% ipython --no-banner

In [1]: import numpy as np

In [2]: np.set_printoptions(precision=3, suppress=True, linewidth=140, floatmode="fixed")

In [3]: feats = np.load("layer10.npy")

In [4]: print(feats)
[[-3.000  1.000  0.000  0.000  0.000  0.000]
 [ 0.000 -3.000  1.000  0.000  0.000  0.000]
 [ 0.000  0.000 -3.000  1.000  0.000  0.000]
 [ 0.000  0.000  0.000 -3.000  1.000  0.000]
 [ 0.000  0.000  0.000  0.000 -3.000  1.000]
 [ 0.000  0.000  0.000  0.000  0.000 -3.000]]

In [5]: x0 = np.array([-2, 3, 1, -3, -3, 2])

In [6]: print(feats @ np.ones(6))
[-2.000 -2.000 -2.000 -2.000 -2.000 -3.000]

In [7]: print((feats * x0).sum(axis=1))
[ 9.000 -8.000 -6.000  6.000 11.000 -6.000]

In [8]: gram = feats.T @ feats

In [9]: print(gram)
[[ 9.000 -3.000  0.000  0.000  0.000  0.000]
 [-3.000 10.000 -3.000  0.000  0.000  0.000]
 [ 0.000 -3.000 10.000 -3.000  0.000  0.000]
 [ 0.000  0.000 -3.000 10.000 -3.000  0.000]
 [ 0.000  0.000  0.000 -3.000 10.000 -3.000]
 [ 0.000  0.000  0.000  0.000 -3.000 10.000]]

In [10]: print((feats @ feats.T).shape)
(6, 6)

In [11]: print(np.linalg.svd(feats, compute_uv=False) ** 2)
[15.362 13.592 11.083  8.383  6.054  4.524]

In [12]: x0 = np.array([1, -1, -2, 0, 0, -1])

In [13]: y = feats @ x0

In [14]: c, lr = np.zeros(6), 1 / np.linalg.norm(feats, 2) ** 2

In [15]: for i in range(40):
    ...:     c -= lr * feats.T @ (feats @ c - y)
    ...:     if i % 10 == 0: print(i, round(np.linalg.norm(feats @ c - y), 3))
    ...: 
0 3.056
10 0.064
20 0.002
30 0.0

In [16]: print(round(np.linalg.cond(feats), 3))
1.843

In [17]: x0 = np.array([5, 4, 2, 3, -5, -1])

In [18]: y = feats @ x0

In [19]: print(y)
[-11.000 -10.000  -3.000 -14.000  14.000   3.000]

In [20]: print(np.round(np.linalg.solve(feats.T, feats[4]), 3) + 0)
[0.000 0.000 0.000 0.000 1.000 0.000]

In [21]: print(np.linalg.solve(feats, y + feats[:, 3]))
[ 5.000  4.000  2.000  4.000 -5.000 -1.000]

In [22]: print(np.linalg.solve(feats, 2 * y))
[ 10.000   8.000   4.000   6.000 -10.000  -2.000]

In [23]: print(np.linalg.solve(feats, y))
[ 5.000  4.000  2.000  3.000 -5.000 -1.000]

In [24]: arr = np.load("case11.npy")

In [25]: print(arr)
[[ 1.000  2.000  0.000  1.000]
 [ 0.000  2.000  0.000 -3.000]
 [ 2.000  1.000  2.000  3.000]
 [ 0.000  0.000  0.000  4.000]]

In [26]: x0 = np.array([4, 7, 3, 3])

In [27]: y = arr @ x0

In [28]: c, lr = np.zeros(4), 1 / np.linalg.norm(arr, 2) ** 2

In [29]: for i in range(30):
    ...:     c -= lr * arr.T @ (arr @ c - y)
    ...:     if i % 10 == 0: print(i, round(np.linalg.norm(arr @ c - y), 3))
    ...: 
0 18.766
10 0.634
20 0.277

In [30]: print(np.round(np.linalg.cond(arr), 3))
13.75

In [31]: print(c)
[4.311 6.885 2.822 2.964]

In [32]: sig = 5 * 0.5 ** np.arange(4)

In [33]: O, _ = np.linalg.qr(np.array([[-0.2, -0.1, 0.8, 0.8],
    ...:     [-1.0, -1.9, -2.2, -0.6],
    ...:     [-0.2, 3.0, 0.0, 1.0],
    ...:     [-0.4, 1.2, -1.5, -1.3]]))

In [34]: rng = np.random.default_rng(87305)

In [35]: W0 = rng.normal(size=(26, 4)) * sig @ O

In [36]: print(W0)
[[-2.039 -0.855  3.284  3.431]
 [ 1.336 -0.553 -0.182  0.964]
 [ 1.103 -0.304  0.324  1.020]
 [ 0.047  0.226 -4.503 -3.170]
 [-1.164  2.216  3.724  0.876]
 [ 2.887  0.436 -3.252 -1.439]
 [-4.430 -1.542  4.094  2.509]
 [ 5.493  2.775 -2.984  0.188]
 [ 1.359  2.460  0.281 -1.140]
 [ 1.371 -0.690  0.320  0.347]
 [ 3.840  0.158 -8.392 -3.344]
 [ 0.778 -1.393 -4.757 -2.901]
 [ 2.582  1.925  5.771  3.506]
 [ 0.827 -0.322  3.729  3.958]
 [-0.028 -1.389 -5.356 -3.199]
 [-0.777  0.972  0.493  0.497]
 [-5.299  0.076  4.514 -0.102]
 [-2.047 -0.403  0.660 -0.101]
 [-0.114  0.797  2.601  1.575]
 [ 0.268  0.344 -1.857 -1.481]
 [ 2.030  2.411  5.988  4.508]
 [-1.107 -0.866  1.783  1.148]
 [ 0.442  0.800 -1.852 -1.900]
 [ 1.937 -1.764 -7.847 -2.733]
 [-0.627 -0.979  7.263  5.583]
 [-1.158  0.296  1.606  1.350]]

In [37]: z = W0[:, 0] > np.median(W0[:, 0])

In [38]: r0 = W0[z].mean(axis=0) - W0[~z].mean(axis=0)

In [39]: print(r0)
[ 3.420  0.542 -2.397 -0.606]

In [40]: print(z.astype(int))
[0 1 1 0 0 1 0 1 1 1 1 1 1 1 0 0 0 0 0 0 1 0 1 1 0 0]

In [41]: E = -3 * np.eye(5) + np.ones((5, 5))

In [42]: print(E)
[[-2.000  1.000  1.000  1.000  1.000]
 [ 1.000 -2.000  1.000  1.000  1.000]
 [ 1.000  1.000 -2.000  1.000  1.000]
 [ 1.000  1.000  1.000 -2.000  1.000]
 [ 1.000  1.000  1.000  1.000 -2.000]]

In [43]: w, V = np.linalg.eigh(E)

In [44]: x0 = np.array([-4, -2, -6, -6, 5])

In [45]: print(np.abs(E).sum(axis=1).max(), round(float(np.abs(w).max()), 3))
6.0 3.0

In [46]: print(np.linalg.eigvalsh(E[1:, 1:]))
[-3.000 -3.000 -3.000  1.000]

In [47]: print((np.sign(V[:, -1].round(6)) == np.sign(V[0, -1].round(6))).astype(int))
[1 1 1 1 1]

In [48]: print(V * np.maximum(w, 0) @ V.T)
[[0.400 0.400 0.400 0.400 0.400]
 [0.400 0.400 0.400 0.400 0.400]
 [0.400 0.400 0.400 0.400 0.400]
 [0.400 0.400 0.400 0.400 0.400]
 [0.400 0.400 0.400 0.400 0.400]]

In [49]: print(x0 @ E @ x0)
-182.0

In [50]: print(round(float(x0 @ E @ x0 / (x0 @ x0)), 3), np.round(w[0], 3), w[-1])
-1.556 -3.0 2.0

In [51]: print(V * np.abs(w) @ V.T)
[[ 2.800 -0.200 -0.200 -0.200 -0.200]
 [-0.200  2.800 -0.200 -0.200 -0.200]
 [-0.200 -0.200  2.800 -0.200 -0.200]
 [-0.200 -0.200 -0.200  2.800 -0.200]
 [-0.200 -0.200 -0.200 -0.200  2.800]]

In [52]: r0 = np.array([1, 1, 2, 0, -2])

In [53]: out = E + np.outer(r0, np.eye(5)[3])

In [54]: print(out)
[[-2.000  1.000  1.000  2.000  1.000]
 [ 1.000 -2.000  1.000  2.000  1.000]
 [ 1.000  1.000 -2.000  3.000  1.000]
 [ 1.000  1.000  1.000 -2.000  1.000]
 [ 1.000  1.000  1.000 -1.000 -2.000]]

In [55]: t3 = np.stack([out, -3 * out, out[::-1]])

In [56]: print(t3.sum(axis=0))
[[ 5.000 -1.000 -1.000 -5.000 -4.000]
 [-1.000  5.000 -1.000 -6.000 -1.000]
 [-1.000 -1.000  2.000 -3.000 -1.000]
 [-1.000 -4.000 -1.000  6.000 -1.000]
 [-4.000 -1.000 -1.000  4.000  5.000]]

In [57]: print(np.einsum("bij,cij->bc", t3, t3))
[[  54.000 -162.000    2.000]
 [-162.000  486.000   -6.000]
 [   2.000   -6.000   54.000]]

In [58]: D = np.linalg.norm(W0[:, None] - W0[None], axis=-1)

In [59]: print((D + 1e9 * np.eye(26)).round(6).argmin(axis=1))
[ 6  2  1 11 18 22  0  5 22  1 23 14 20  0 11 25  6 15 25 22 12 25 19 10 13 21]

In [60]: print(np.flatnonzero(D[21] < D.mean() / 2))
[ 0  1  2  9 15 17 18 21 25]

In [61]: A = np.loadtxt("a.csv", delimiter=",")

In [62]: print(A)
[[ 4.375  0.222 -0.641  0.817]
 [ 0.222  2.645  1.228 -1.685]
 [-0.641  1.228  3.903  1.451]
 [ 0.817 -1.685  1.451  3.076]]

In [63]: left, sig, VT = np.linalg.svd(A)

In [64]: V = VT[:(sig > 1e-8).sum()]

In [65]: x0 = A[1] + 5 * A[0] + rng.integers(2) * np.eye(4)[1]

In [66]: print(x0)
[22.098  4.753 -1.975  2.398]

In [67]: print(np.allclose(V.T @ V @ x0, x0))
False

In [68]: print(np.linalg.matrix_rank(np.vstack([A, x0])))
4

In [69]: print(round(np.linalg.norm(x0 - V.T @ V @ x0), 3))
0.616

In [70]: Ac = W0 - W0.mean(axis=0)

In [71]: V = np.linalg.svd(Ac)[2][:3]

In [72]: out = Ac - Ac @ V.T @ V

In [73]: print(np.round(np.linalg.norm(out) / np.linalg.norm(Ac), 3))
0.08

In [74]: print((Ac @ V.T).std(axis=0))
[4.821 2.232 1.209]

In [75]: print(np.round(np.cov(Ac @ V.T, rowvar=False), 3) + 0)
[[24.172  0.000  0.000]
 [ 0.000  5.179  0.000]
 [ 0.000  0.000  1.521]]

In [76]: print(np.kron(np.eye(2, dtype=int), A))
[[ 4.375  0.222 -0.641  0.817  0.000  0.000 -0.000  0.000]
 [ 0.222  2.645  1.228 -1.685  0.000  0.000  0.000 -0.000]
 [-0.641  1.228  3.903  1.451 -0.000  0.000  0.000  0.000]
 [ 0.817 -1.685  1.451  3.076  0.000 -0.000  0.000  0.000]
 [ 0.000  0.000 -0.000  0.000  4.375  0.222 -0.641  0.817]
 [ 0.000  0.000  0.000 -0.000  0.222  2.645  1.228 -1.685]
 [-0.000  0.000  0.000  0.000 -0.641  1.228  3.903  1.451]
 [ 0.000 -0.000  0.000  0.000  0.817 -1.685  1.451  3.076]]

In [77]: print(round(np.linalg.det(2 * A), 3), round(np.linalg.det(A), 3))
-0.0 -0.0

In [78]: K = np.array([[-2, -1, 0, 1, 2, 3, 4],
    ...:     [5, 6, 7, 8, 9, 10, 11],
    ...:     [12, 13, 14, 15, 16, 17, 18],
    ...:     [19, 20, 21, 22, 23, 24, 25],
    ...:     [26, 27, 28, 29, 30, 31, 32],
    ...:     [33, 34, 35, 36, 37, 38, 39],
    ...:     [40, 41, 42, 43, 44, 45, 46],
    ...:     [47, 48, 49, 50, 51, 52, 53]])

In [79]: out = K[0, 0] * K[1:] - np.outer(K[1:, 0], K[0])

In [80]: print(out)
[[   0   -7  -14  -21  -28  -35  -42]
 [   0  -14  -28  -42  -56  -70  -84]
 [   0  -21  -42  -63  -84 -105 -126]
 [   0  -28  -56  -84 -112 -140 -168]
 [   0  -35  -70 -105 -140 -175 -210]
 [   0  -42  -84 -126 -168 -210 -252]
 [   0  -49  -98 -147 -196 -245 -294]]

In [81]: print(K[:, 0] / K[0, 0])
[  1.000  -2.500  -6.000  -9.500 -13.000 -16.500 -20.000 -23.500]

In [82]: print(np.linalg.matrix_rank(out), np.linalg.matrix_rank(K))
1 2

In [83]: Ac = (W0 - W0.mean(axis=0)) / W0.std(axis=0)

In [84]: print(np.argwhere(np.abs(Ac) > 2))
[[ 6  0]
 [ 7  0]
 [ 7  1]
 [10  2]
 [16  0]
 [24  3]]

In [85]: print(Ac.std(axis=0))
[1.000 1.000 1.000 1.000]

In [86]: c = np.linalg.lstsq(np.delete(Ac, 1, axis=1), Ac[:, 1])[0]

In [87]: print(c)
[ 1.020  2.038 -1.489]

In [88]: rk = np.linalg.matrix_rank(K)

In [89]: print(rk)
2

In [90]: N = np.linalg.svd(K)[2][rk:].T

In [91]: print(np.round(N @ N.T, 3) + 0)
[[ 0.536 -0.357 -0.250 -0.143 -0.036  0.071  0.179]
 [-0.357  0.714 -0.214 -0.143 -0.071  0.000  0.071]
 [-0.250 -0.214  0.821 -0.143 -0.107 -0.071 -0.036]
 [-0.143 -0.143 -0.143  0.857 -0.143 -0.143 -0.143]
 [-0.036 -0.071 -0.107 -0.143  0.821 -0.214 -0.250]
 [ 0.071  0.000 -0.071 -0.143 -0.214  0.714 -0.357]
 [ 0.179  0.071 -0.036 -0.143 -0.250 -0.357  0.536]]

In [92]: print([int(np.linalg.matrix_rank(np.delete(K, i, axis=0))) for i in range(8)])
[2, 2, 2, 2, 2, 2, 2, 2]

In [93]: print([int(np.linalg.matrix_rank(K[:i])) for i in range(1, len(K) + 1)])
[1, 2, 2, 2, 2, 2, 2, 2]

In [94]: print([int(np.linalg.matrix_rank(K[:, :j + 1])) for j in range(7)])
[1, 2, 2, 2, 2, 2, 2]
